$ python3 -q
>>> import numpy as np
>>> np.set_printoptions(suppress=True, linewidth=160)
>>> mat = np.loadtxt("dump.csv", delimiter=",")
>>> print(mat)
[[2. 2. 0. 0. 4. 0. 0. 0. 0.]
 [0. 4. 2. 0. 1. 5. 0. 0. 0.]
 [4. 4. 3. 0. 4. 3. 0. 0. 0.]
 [0. 0. 0. 3. 0. 0. 3. 4. 0.]
 [4. 2. 4. 0. 2. 2. 0. 0. 0.]
 [4. 2. 4. 0. 0. 3. 0. 0. 0.]
 [0. 0. 0. 3. 0. 0. 5. 2. 0.]
 [0. 0. 0. 5. 0. 0. 2. 2. 0.]
 [0. 0. 0. 0. 0. 0. 0. 0. 2.]]
>>> # 3 blocks once reordered
>>> rng = np.random.default_rng(48)
>>> z = rng.permutation(9)
>>> M2 = mat[:, z] * rng.choice([-1, 1], 9)
>>> M2
array([[ 0.,  0.,  4.,  0., -0.,  2.,  0.,  0.,  2.],
       [ 5.,  2.,  1.,  0., -0.,  4.,  0.,  0.,  0.],
       [ 3.,  3.,  4.,  0., -0.,  4.,  0.,  0.,  4.],
       [ 0.,  0.,  0.,  3., -4.,  0.,  3.,  0.,  0.],
       [ 2.,  4.,  2.,  0., -0.,  2.,  0.,  0.,  4.],
       [ 3.,  4.,  0.,  0., -0.,  2.,  0.,  0.,  4.],
       [ 0.,  0.,  0.,  3., -2.,  0.,  5.,  0.,  0.],
       [ 0.,  0.,  0.,  5., -2.,  0.,  2.,  0.,  0.],
       [ 0.,  0.,  0.,  0., -0.,  0.,  0.,  2.,  0.]])
>>> left, _, Vh = np.linalg.svd(mat.T @ M2)
>>> z
array([5, 2, 4, 3, 7, 1, 6, 8, 0])
>>> print(np.round(left @ Vh, 2) + 0)
[[ 0.  0.  0.  0.  0.  0.  0.  0.  1.]
 [ 0.  0.  0.  0.  0.  1.  0.  0.  0.]
 [ 0.  1.  0.  0.  0.  0.  0.  0.  0.]
 [ 0.  0.  0.  1.  0.  0.  0.  0.  0.]
 [ 0.  0.  1.  0.  0.  0.  0.  0.  0.]
 [ 1.  0.  0.  0.  0.  0.  0.  0.  0.]
 [ 0.  0.  0.  0.  0.  0.  1.  0.  0.]
 [ 0.  0.  0.  0. -1.  0.  0.  0.  0.]
 [ 0.  0.  0.  0.  0.  0.  0.  1.  0.]]
>>> z = rng.permutation(9)
>>> z
array([0, 8, 7, 6, 4, 1, 3, 5, 2])
>>> M2 = mat[z][:, z]
>>> round(float(np.linalg.det(M2)), 2), round(np.linalg.det(mat[z]), 2)
(-368.0, np.float64(368.0))
>>> np.allclose(M2, mat)
False
>>> print(np.round(np.sort(np.abs(np.linalg.eigvals(M2))), 2))
[ 0.07  1.33  1.33  2.    2.04  2.32  2.4   9.72 12.88]
>>> (mat != 0).astype(int)
array([[1, 1, 0, 0, 1, 0, 0, 0, 0],
       [0, 1, 1, 0, 1, 1, 0, 0, 0],
       [1, 1, 1, 0, 1, 1, 0, 0, 0],
       [0, 0, 0, 1, 0, 0, 1, 1, 0],
       [1, 1, 1, 0, 1, 1, 0, 0, 0],
       [1, 1, 1, 0, 0, 1, 0, 0, 0],
       [0, 0, 0, 1, 0, 0, 1, 1, 0],
       [0, 0, 0, 1, 0, 0, 1, 1, 0],
       [0, 0, 0, 0, 0, 0, 0, 0, 1]])
>>> print(mat @ mat)
[[20. 20. 20.  0. 18. 18.  0.  0.  0.]
 [32. 36. 38.  0. 14. 43.  0.  0.  0.]
 [48. 50. 45.  0. 40. 46.  0.  0.  0.]
 [ 0.  0.  0. 38.  0.  0. 32. 26.  0.]
 [40. 40. 32.  0. 38. 32.  0.  0.  0.]
 [36. 38. 28.  0. 34. 31.  0.  0.  0.]
 [ 0.  0.  0. 34.  0.  0. 38. 26.  0.]
 [ 0.  0.  0. 31.  0.  0. 29. 28.  0.]
 [ 0.  0.  0.  0.  0.  0.  0.  0.  4.]]
>>> M2 = mat + rng.integers(-2, 3, (9, 8)) @ rng.integers(-2, 3, (8, 9))
>>> M2
array([[  3.,   8.,  11.,  10., -17.,  -2.,   0.,  -8.,   4.],
       [ -3.,   9.,   0.,  -2.,   2.,   3.,   6.,   4.,   0.],
       [  2.,   7.,  -1.,   1.,   8.,   0.,   2.,   5.,  -1.],
       [ -9.,   2.,   3.,  -1.,  -2.,   1.,  12.,   8.,   7.],
       [  1.,  -6.,  12., -15.,   2.,  15.,   2.,   4.,   3.],
       [ 12.,   2.,   7.,  -1.,   6.,  16., -11.,  -6.,  -8.],
       [  5.,   4.,   4.,   8.,  -4.,   2.,   1.,  -6.,  -1.],
       [  6.,   2.,   5.,   2., -11.,   2.,   1.,   1.,  -4.],
       [ -1.,   9.,   6.,  14.,  -9.,  -3.,  -3.,  -2.,   7.]])
>>> np.round(np.linalg.svd(M2 - mat, compute_uv=False), 2) + 0
array([37.73, 28.59, 25.18, 11.75,  9.03,  5.61,  1.89,  0.36,  0.  ])
>>> np.linalg.matrix_rank(M2 - mat, tol=1e-8)
np.int64(8)
>>> M2 - mat
array([[  1.,   6.,  11.,  10., -21.,  -2.,   0.,  -8.,   4.],
       [ -3.,   5.,  -2.,  -2.,   1.,  -2.,   6.,   4.,   0.],
       [ -2.,   3.,  -4.,   1.,   4.,  -3.,   2.,   5.,  -1.],
       [ -9.,   2.,   3.,  -4.,  -2.,   1.,   9.,   4.,   7.],
       [ -3.,  -8.,   8., -15.,   0.,  13.,   2.,   4.,   3.],
       [  8.,   0.,   3.,  -1.,   6.,  13., -11.,  -6.,  -8.],
       [  5.,   4.,   4.,   5.,  -4.,   2.,  -4.,  -8.,  -1.],
       [  6.,   2.,   5.,  -3., -11.,   2.,  -1.,  -1.,  -4.],
       [ -1.,   9.,   6.,  14.,  -9.,  -3.,  -3.,  -2.,   5.]])
>>> print(np.abs(M2 - mat).sum(axis=1))
[63. 25. 25. 41. 56. 56. 37. 35. 52.]
>>> arr = np.loadtxt("case18.csv", delimiter=",")
>>> arr.round(2)
array([[0.19, 0.06, 0.  , 0.  , 0.  , 0.12, 0.06, 0.12, 0.12, 0.  , 0.  , 0.  , 0.12, 0.12, 0.06],
       [0.08, 0.08, 0.08, 0.08, 0.08, 0.08, 0.08, 0.  , 0.  , 0.08, 0.08, 0.04, 0.08, 0.04, 0.08],
       [0.  , 0.  , 0.2 , 0.  , 0.  , 0.2 , 0.1 , 0.2 , 0.  , 0.  , 0.1 , 0.2 , 0.  , 0.  , 0.  ],
       [0.09, 0.09, 0.09, 0.09, 0.  , 0.  , 0.09, 0.04, 0.09, 0.09, 0.09, 0.04, 0.09, 0.09, 0.04],
       [0.06, 0.11, 0.11, 0.11, 0.11, 0.  , 0.11, 0.06, 0.  , 0.06, 0.06, 0.  , 0.  , 0.11, 0.11],
       [0.  , 0.  , 0.07, 0.07, 0.13, 0.07, 0.07, 0.13, 0.07, 0.  , 0.  , 0.13, 0.13, 0.  , 0.13],
       [0.  , 0.12, 0.06, 0.  , 0.12, 0.06, 0.12, 0.12, 0.12, 0.12, 0.  , 0.12, 0.  , 0.  , 0.06],
       [0.06, 0.06, 0.06, 0.12, 0.12, 0.06, 0.06, 0.06, 0.12, 0.06, 0.12, 0.  , 0.  , 0.  , 0.06],
       [0.  , 0.07, 0.07, 0.13, 0.07, 0.  , 0.07, 0.07, 0.2 , 0.07, 0.07, 0.07, 0.  , 0.07, 0.07],
       [0.08, 0.08, 0.15, 0.15, 0.  , 0.15, 0.  , 0.08, 0.  , 0.08, 0.  , 0.  , 0.  , 0.15, 0.08],
       [0.11, 0.  , 0.06, 0.06, 0.06, 0.06, 0.06, 0.06, 0.06, 0.06, 0.11, 0.11, 0.06, 0.11, 0.06],
       [0.06, 0.06, 0.12, 0.12, 0.06, 0.06, 0.  , 0.06, 0.12, 0.12, 0.06, 0.06, 0.  , 0.06, 0.06],
       [0.  , 0.13, 0.13, 0.13, 0.07, 0.  , 0.  , 0.13, 0.  , 0.  , 0.07, 0.  , 0.07, 0.13, 0.13],
       [0.06, 0.06, 0.06, 0.12, 0.06, 0.06, 0.  , 0.12, 0.12, 0.  , 0.  , 0.  , 0.06, 0.19, 0.06],
       [0.07, 0.  , 0.07, 0.14, 0.07, 0.14, 0.  , 0.  , 0.07, 0.  , 0.  , 0.  , 0.07, 0.14, 0.21]])
>>> vec = np.array([-1, 1, -1, 0, 2, 0, 1, 2, -1, 0, 2, -2, -1, -1, 2])
>>> np.round(arr @ vec, 2)
array([-0.06,  0.29,  0.1 ,  0.  ,  0.61,  0.33,  0.41,  0.62,  0.2 ,  0.  ,  0.  ,  0.06,  0.6 ,  0.06,  0.14])
>>> np.round(arr @ (2 * vec), 2)
array([-0.12,  0.58,  0.2 ,  0.  ,  1.22,  0.67,  0.82,  1.25,  0.4 ,  0.  ,  0.  ,  0.12,  1.2 ,  0.12,  0.29])
>>> np.linalg.norm(arr @ vec) <= np.linalg.norm(arr, 2) * np.linalg.norm(vec) + 1e-9
np.True_
>>> np.round(arr @ np.eye(15)[7], 2)
array([0.12, 0.  , 0.2 , 0.04, 0.06, 0.13, 0.12, 0.06, 0.07, 0.08, 0.06, 0.06, 0.13, 0.12, 0.  ])
>>> (arr @ vec).argmax()
np.int64(7)
